$ python3 -q
>>> import numpy as np
>>> from numpy import linalg as LA
>>> np.set_printoptions(suppress=True, linewidth=140)
>>> rnd = lambda a: np.round(a, 2) + 0
>>> F = np.load("a.npy")
>>> F
array([[ 3,  0,  5,  1],
       [ 4,  0,  0,  0],
       [ 1,  5, 10,  2]])
>>> def softmax(z):
...     e = np.exp(z - z.max(axis=-1, keepdims=True))
...     return e / e.sum(axis=-1, keepdims=True)
... 
>>> rnd(softmax(10 * F[0]))
array([0., 0., 1., 0.])
>>> rnd(softmax(F[0] + -1))
array([0.12, 0.01, 0.86, 0.02])
>>> rnd(softmax(F[0]))
array([0.12, 0.01, 0.86, 0.02])
>>> att = F @ F.T / np.sqrt(4)
>>> rnd(softmax(att)[0] @ F)
array([ 1.,  5., 10.,  2.])
>>> softmax(att).round(6).argmax(axis=1)
array([2, 1, 2])
>>> LA.norm(F, axis=1).argmax()
np.int64(2)
>>> rnd(LA.norm(F, "nuc"))
np.float64(18.93)
>>> rnd(LA.norm(F, 1)), rnd(LA.norm(F, np.inf))
(np.float64(15.0), np.float64(18.0))
>>> rnd(LA.norm(F, axis=0))
array([ 5.1 ,  5.  , 11.18,  2.24])
>>> rnd(LA.norm(F, 2))
np.float64(12.48)
>>> rnd(LA.norm(F[0], 1)), rnd(LA.norm(F[0], np.inf))
(np.float64(9.0), np.float64(5.0))
>>> rnd(LA.norm(F) ** 2 / LA.norm(F, 2) ** 2)
np.float64(1.16)
>>> rnd(LA.norm(F[0] - F[1]))
np.float64(5.2)
>>> F[0] @ F[1]
np.int64(12)
>>> C2 = F.T @ F
>>> rnd(LA.svd(F, compute_uv=False) ** 2)
array([155.71,  22.3 ,   3.  ])
>>> LA.matrix_rank(C2)
np.int64(3)
>>> C2
array([[ 26,   5,  25,   5],
       [  5,  25,  50,  10],
       [ 25,  50, 125,  25],
       [  5,  10,  25,   5]])
>>> Y = F / np.sqrt((F ** 2).mean(axis=1, keepdims=True))
>>> Y[1]
array([2., 0., 0., 0.])
>>> F - F.mean(axis=1, keepdims=True)
array([[ 0.75, -2.25,  2.75, -1.25],
       [ 3.  , -1.  , -1.  , -1.  ],
       [-3.5 ,  0.5 ,  5.5 , -2.5 ]])
>>> r0 = np.array([-2, -7, -5])
>>> r1 = np.array([1, 0, 0])
>>> J = r0[:, None] + r1[None, :]
>>> J
array([[-1, -2, -2],
       [-6, -7, -7],
       [-4, -5, -5]])
>>> C2 = J.T @ J
>>> (J @ J.T).shape
(3, 3)
>>> np.diag(C2)
array([53, 78, 78])
>>> np.allclose(C2, C2.T)
True
>>> np.trace(C2), (J ** 2).sum()
(np.int64(209), np.int64(209))
>>> r = LA.matrix_rank(J)
>>> r
np.int64(2)
>>> N = LA.svd(J)[2][r:].T
>>> np.allclose(J @ N, 0)
True
>>> rnd(N[:, 0] / N[np.abs(N[:, 0]).round(6).argmax(), 0])
array([ 0.,  1., -1.])
>>> rnd(N @ N.T)
array([[ 0. ,  0. ,  0. ],
       [ 0. ,  0.5, -0.5],
       [ 0. , -0.5,  0.5]])
>>> [int(LA.matrix_rank(np.delete(J, i, axis=0))) for i in range(3)]
[2, 2, 2]
>>> rnd(J @ N)
array([[0.],
       [0.],
       [0.]])
>>> LA.matrix_rank(J.T @ J), LA.matrix_rank(J @ J.T)
(np.int64(2), np.int64(2))
>>> left, sig, Vh = LA.svd(J)
>>> vecs = Vh[:(sig > 1e-8).sum()]
>>> rng = np.random.default_rng(0)
>>> x0 = J[1] + -2 * J[0] + rng.integers(2) * np.eye(3)[2]
>>> x0
array([-4., -3., -2.])
>>> LA.matrix_rank(np.vstack([J, x0]))
np.int64(3)
>>> np.allclose(vecs.T @ vecs @ x0, x0)
False
>>> rnd(vecs.T @ vecs)
array([[1. , 0. , 0. ],
       [0. , 0.5, 0.5],
       [0. , 0.5, 0.5]])
>>> feats = np.array([[1, 1, 7], [0, 0, 0], [-10, 14, 2], [8, -8, 8]])
>>> feats
array([[  1,   1,   7],
       [  0,   0,   0],
       [-10,  14,   2],
       [  8,  -8,   8]])
>>> np.allclose(feats[:-1].T @ LA.lstsq(feats[:-1].T, feats[-1])[0], feats[-1])
True
>>> np.unique(feats.round(6), axis=0).shape
(4, 3)
>>> C2 = feats.T @ feats
>>> np.diag(C2)
array([165, 261, 117])
>>> rnd(LA.eigvalsh(C2)[::-1])
array([431.05, 111.95,   0.  ])
>>> np.allclose(C2, C2.T)
True
>>> rnd(LA.svd(feats, compute_uv=False) ** 2)
array([431.05, 111.95,   0.  ])
>>> data = np.load("sample17.npy")
>>> data
array([[ 2,  3,  4],
       [ 5,  6,  7],
       [ 8,  9, 10],
       [11, 12, 13]])
>>> # rows and columns are dependent
>>> th = np.radians(60)
>>> r_ = np.eye(3)
>>> r_[1, 1] = r_[0, 0] = np.cos(th)
>>> r_[1, 0], r_[0, 1] = -np.sin(th), np.sin(th)
>>> rnd(r_)
array([[ 0.5 ,  0.87,  0.  ],
       [-0.87,  0.5 ,  0.  ],
       [ 0.  ,  0.  ,  1.  ]])
>>> Y = data @ r_.T
>>> rnd(LA.det(r_)), np.trace(r_)
(np.float64(1.0), np.float64(2.0))
>>> rnd(Y)
array([[ 3.6 , -0.23,  4.  ],
       [ 7.7 , -1.33,  7.  ],
       [11.79, -2.43, 10.  ],
       [15.89, -3.53, 13.  ]])
>>> np.allclose(LA.norm(data, axis=1), LA.norm(Y, axis=1))
True
>>> left, sig, Vh = LA.svd(data)
>>> vecs = Vh[:(sig > 1e-8).sum()]
>>> x0 = data[3] + 4 * data[0] + rng.integers(2) * np.eye(3)[2]
>>> x0
array([19., 24., 30.])
>>> LA.matrix_rank(np.vstack([data, x0]))
np.int64(3)
>>> np.allclose(vecs.T @ vecs @ x0, x0)
False
>>> rnd(vecs.T @ vecs)
array([[ 0.83,  0.33, -0.17],
       [ 0.33,  0.33,  0.33],
       [-0.17,  0.33,  0.83]])
>>> rnd(LA.norm(x0 - vecs.T @ vecs @ x0))
np.float64(0.41)
>>> x0 = np.array([1, 0, 0])
>>> (data @ x0).argmax()
np.int64(3)
>>> data * x0
array([[ 2,  0,  0],
       [ 5,  0,  0],
       [ 8,  0,  0],
       [11,  0,  0]])
>>> (data * x0).sum(axis=1)
array([ 2,  5,  8, 11])
>>> data @ (2 * x0)
array([ 4, 10, 16, 22])
>>> LA.norm(data @ x0) <= LA.norm(data, 2) * LA.norm(x0) + 1e-9
np.True_
>>> W0 = np.loadtxt("w.csv", delimiter=",")
>>> W0
array([[ 1.,  0.,  0.,  0.],
       [ 0., -2.,  8.,  6.],
       [ 0.,  8.,  3., -8.],
       [ 0., -9., -3., -1.]])
>>> labels = rng.permutation(4)
>>> Y = W0[:, labels] * rng.choice([-1, 1], 4)
>>> Y
array([[-0., -0., -1., -0.],
       [-6., -8., -0.,  2.],
       [ 8., -3., -0., -8.],
       [ 1.,  3., -0.,  9.]])
>>> left, _, Vh = LA.svd(W0.T @ Y)
>>> rnd(LA.lstsq(W0, Y)[0])
array([[ 0.,  0., -1.,  0.],
       [ 0.,  0.,  0., -1.],
       [ 0., -1.,  0.,  0.],
       [-1.,  0.,  0.,  0.]])
>>> rnd(left @ Vh)
array([[ 0.,  0., -1.,  0.],
       [ 0.,  0.,  0., -1.],
       [ 0., -1.,  0.,  0.],
       [-1.,  0.,  0.,  0.]])
>>> (W0 != 0).astype(int)
array([[1, 0, 0, 0],
       [0, 1, 1, 1],
       [0, 1, 1, 1],
       [0, 1, 1, 1]])
>>> rnd(LA.det(W0))
np.float64(712.0)
>>> LA.norm(W0, axis=1).argmax()
np.int64(2)
>>> rnd(LA.norm(W0[2], 1)), rnd(LA.norm(W0[2], np.inf))
(np.float64(19.0), np.float64(8.0))
>>> rnd(LA.norm(W0, "nuc"))
np.float64(30.41)
>>> rnd(LA.norm(W0[2] - W0[3]))
np.float64(19.34)
>>> rnd(LA.norm(W0, 2))
np.float64(14.06)
>>> rnd(LA.norm(W0, axis=0))
array([ 1.  , 12.21,  9.06, 10.05])
>>> rnd(LA.norm(W0) ** 2 / LA.norm(W0, 2) ** 2)
np.float64(1.68)
>>> W0.reshape(2, -1)
array([[ 1.,  0.,  0.,  0.,  0., -2.,  8.,  6.],
       [ 0.,  8.,  3., -8.,  0., -9., -3., -1.]])
>>> W0.reshape(-1, 2)
array([[ 1.,  0.],
       [ 0.,  0.],
       [ 0., -2.],
       [ 8.,  6.],
       [ 0.,  8.],
       [ 3., -8.],
       [ 0., -9.],
       [-3., -1.]])
>>> W0.ravel(order="F")
array([ 1.,  0.,  0.,  0.,  0., -2.,  8., -9.,  0.,  8.,  3., -3.,  0.,  6., -8., -1.])
>>> T = W0.reshape(4, 2, -1)
>>> T.transpose(1, 0, 2)
array([[[ 1.,  0.],
        [ 0., -2.],
        [ 0.,  8.],
        [ 0., -9.]],

       [[ 0.,  0.],
        [ 8.,  6.],
        [ 3., -8.],
        [-3., -1.]]])
>>> np.einsum("ihd,ihd->ih", T, T)
array([[  1.,   0.],
       [  4., 100.],
       [ 64.,  73.],
       [ 81.,  10.]])
>>> np.swapaxes(T, 1, 2)[2]
array([[ 0.,  3.],
       [ 8., -8.]])
>>> T.shape
(4, 2, 2)
>>> np.einsum("ihd,jhd->hij", T, T).shape
(2, 4, 4)
>>> T.sum(axis=1)
array([[  1.,   0.],
       [  8.,   4.],
       [  3.,   0.],
       [ -3., -10.]])
>>> T[:, 0]
array([[ 1.,  0.],
       [ 0., -2.],
       [ 0.,  8.],
       [ 0., -9.]])
>>> rnd(np.poly(W0))
array([   1.,   -1.,  -41., -671.,  712.])
>>> rnd(LA.det(W0[::-1]))
np.float64(712.0)
>>> rnd(LA.eigvals(W0))
array([-5.22+6.39j, -5.22-6.39j, 10.45+0.j  ,  1.  +0.j  ])
>>> np.einsum("ij,ji->", W0, W0)
np.float64(83.0)
>>> E = np.array([[-3.0, 2.0, 0.0, 0.0],
...     [3.0, -3.0, 0.0, 0.0],
...     [0.0, 0.0, 1.0, 2.0],
...     [0.0, 0.0, 0.0, 2.0]])
>>> # splits into 2 blocks
>>> Q, r_ = LA.qr(E)
>>> rnd(Q.T @ Q)
array([[1., 0., 0., 0.],
       [0., 1., 0., 0.],
       [0., 0., 1., 0.],
       [0., 0., 0., 1.]])
>>> rnd(Q)
array([[-0.71,  0.71,  0.  ,  0.  ],
       [ 0.71,  0.71,  0.  ,  0.  ],
       [ 0.  ,  0.  ,  1.  ,  0.  ],
       [ 0.  ,  0.  ,  0.  ,  1.  ]])
>>> np.trace(Q @ Q.T)
np.float64(4.0)
>>> rnd(np.abs(np.diag(r_)))
array([4.24, 0.71, 1.  , 2.  ])
>>> np.flatnonzero(LA.matrix_power((E != 0) + (E.T != 0) + np.eye(4), 4)[3])
array([2, 3])
>>> rnd(np.sort(LA.eigvals(E).real))
array([-5.45, -0.55,  1.  ,  2.  ])
>>> E @ E
array([[ 15., -12.,   0.,   0.],
       [-18.,  15.,   0.,   0.],
       [  0.,   0.,   1.,   6.],
       [  0.,   0.,   0.,   4.]])
>>> (E != 0).astype(int)
array([[1, 1, 0, 0],
       [1, 1, 0, 0],
       [0, 0, 1, 1],
       [0, 0, 0, 1]])
>>> rnd(LA.det(E))
np.float64(6.0)
>>> K = np.load("block19.npy")
>>> K
array([[0, 3, 1],
       [0, 0, 1],
       [0, 0, 0]])
>>> labels = rng.permutation(3)
>>> labels
array([1, 2, 0])
>>> Y = K[labels][:, labels]
>>> np.diag(Y)
array([0, 0, 0])
>>> rnd(np.sort(np.abs(LA.eigvals(Y))))
array([0., 0., 0.])
>>> np.trace(Y)
np.int64(0)
>>> left, sig, Vh = LA.svd(K)
>>> np.argmax(sig[:-1] / (sig[1:] + 1e-6)) + 1
np.int64(2)
>>> Y = left[:, :2] @ np.diag(sig[:2]) @ Vh[:2]
>>> rnd(LA.norm(K - Y) / LA.norm(K))
np.float64(0.0)
>>> LA.matrix_rank(Y)
np.int64(2)
>>> rnd(LA.norm(K - Y, 2)), sig[2]
(np.float64(0.0), np.float64(0.0))
>>> np.einsum("ij,ji->", K, K)
np.int64(0)
>>> rnd(LA.det(K[::-1]))
np.float64(0.0)
>>> rnd(LA.det(2 * K)), rnd(LA.det(K))
(np.float64(0.0), np.float64(0.0))
>>> rnd(LA.eigvals(K))
array([0., 0., 0.])
>>> rnd(LA.det(K.T))
np.float64(0.0)
>>> rnd(LA.norm(K, 2) / LA.norm(K))
np.float64(0.96)
>>> LA.matrix_rank(K, rtol=0.1)
np.int64(2)
>>> LA.cond(K) > 100
np.True_
>>> rnd(np.trace(LA.pinv(K) @ K))
np.float64(2.0)
>>> LA.lstsq(K[:-1].T, K[-1])[2]
np.int32(2)
>>> r0 = np.array([1, 1, -2])
>>> mat = np.outer(rng.normal(size=27), r0) + 0.02 * rng.normal(size=(27, 3))
>>> rnd(mat)
array([[ 1.31,  1.31, -2.6 ],
       [ 0.93,  0.94, -1.88],
       [-0.67, -0.73,  1.44],
       [-1.24, -1.25,  2.54],
       [-0.63, -0.59,  1.29],
       [ 0.08,  0.07, -0.08],
       [-2.35, -2.33,  4.66],
       [-0.24, -0.21,  0.45],
       [-1.23, -1.27,  2.48],
       [-0.74, -0.76,  1.5 ],
       [-0.55, -0.54,  1.08],
       [-0.28, -0.29,  0.65],
       [ 0.37,  0.41, -0.81],
       [ 1.06,  1.03, -2.05],
       [-0.15, -0.14,  0.28],
       [ 1.37,  1.41, -2.73],
       [-0.68, -0.67,  1.31],
       [ 0.33,  0.36, -0.69],
       [ 0.93,  0.89, -1.77],
       [ 0.09,  0.13, -0.2 ],
       [-0.76, -0.74,  1.51],
       [-0.92, -0.93,  1.82],
       [-0.49, -0.45,  0.94],
       [ 0.22,  0.2 , -0.42],
       [-1.04, -1.02,  2.03],
       [-0.25, -0.2 ,  0.41],
       [-0.16, -0.16,  0.32]])
>>> Y = mat + rng.integers(-2, 3, (27, 1)) @ rng.integers(-2, 3, (1, 3))
>>> rnd(Y)
array([[ 3.31, -0.69,  1.4 ],
       [ 2.93, -1.06,  2.12],
       [ 1.33, -2.73,  5.44],
       [-2.24, -0.25,  0.54],
       [-2.63,  1.41, -2.71],
       [ 0.08,  0.07, -0.08],
       [-0.35, -4.33,  8.66],
       [ 0.76, -1.21,  2.45],
       [-3.23,  0.73, -1.52],
       [ 0.26, -1.76,  3.5 ],
       [-1.55,  0.46, -0.92],
       [-1.28,  0.71, -1.35],
       [ 0.37,  0.41, -0.81],
       [ 3.06, -0.97,  1.95],
       [ 1.85, -2.14,  4.28],
       [-0.63,  3.41, -6.73],
       [-0.68, -0.67,  1.31],
       [ 1.33, -0.64,  1.31],
       [-0.07,  1.89, -3.77],
       [-0.91,  1.13, -2.2 ],
       [-1.76,  0.26, -0.49],
       [-1.92,  0.07, -0.18],
       [ 1.51, -2.45,  4.94],
       [-0.78,  1.2 , -2.42],
       [-2.04, -0.02,  0.03],
       [-2.25,  1.8 , -3.59],
       [-2.16,  1.84, -3.68]])
>>> rnd(Y - mat)
array([[ 2., -2.,  4.],
       [ 2., -2.,  4.],
       [ 2., -2.,  4.],
       [-1.,  1., -2.],
       [-2.,  2., -4.],
       [ 0.,  0.,  0.],
       [ 2., -2.,  4.],
       [ 1., -1.,  2.],
       [-2.,  2., -4.],
       [ 1., -1.,  2.],
       [-1.,  1., -2.],
       [-1.,  1., -2.],
       [ 0.,  0.,  0.],
       [ 2., -2.,  4.],
       [ 2., -2.,  4.],
       [-2.,  2., -4.],
       [ 0.,  0.,  0.],
       [ 1., -1.,  2.],
       [-1.,  1., -2.],
       [-1.,  1., -2.],
       [-1.,  1., -2.],
       [-1.,  1., -2.],
       [ 2., -2.,  4.],
       [-1.,  1., -2.],
       [-1.,  1., -2.],
       [-2.,  2., -4.],
       [-2.,  2., -4.]])
>>> np.abs(Y - mat).sum(axis=1)
array([8., 8., 8., 4., 8., 0., 8., 4., 8., 4., 4., 4., 0., 8., 8., 8., 0., 4., 4., 4., 4., 4., 8., 4., 4., 8., 8.])
>>> Ac = mat - mat.mean(axis=0)
>>> vecs = LA.svd(Ac)[2][:1]
>>> Y = Ac - Ac @ vecs.T @ vecs
>>> rnd(Y.std(axis=0))
array([0.02, 0.01, 0.01])
>>> rnd(np.cov(Ac @ vecs.T, rowvar=False))
np.float64(4.42)
>>> d = LA.norm(mat[:, None] - mat[None], axis=-1)
>>> LA.matrix_rank(d ** 2)
np.int64(5)
>>> d[1].round(6).argsort(kind="stable")[:4]
array([ 1, 18, 13,  0])
>>> d.mean(axis=1).argmax()
np.int64(6)
>>> d.shape
(27, 27)
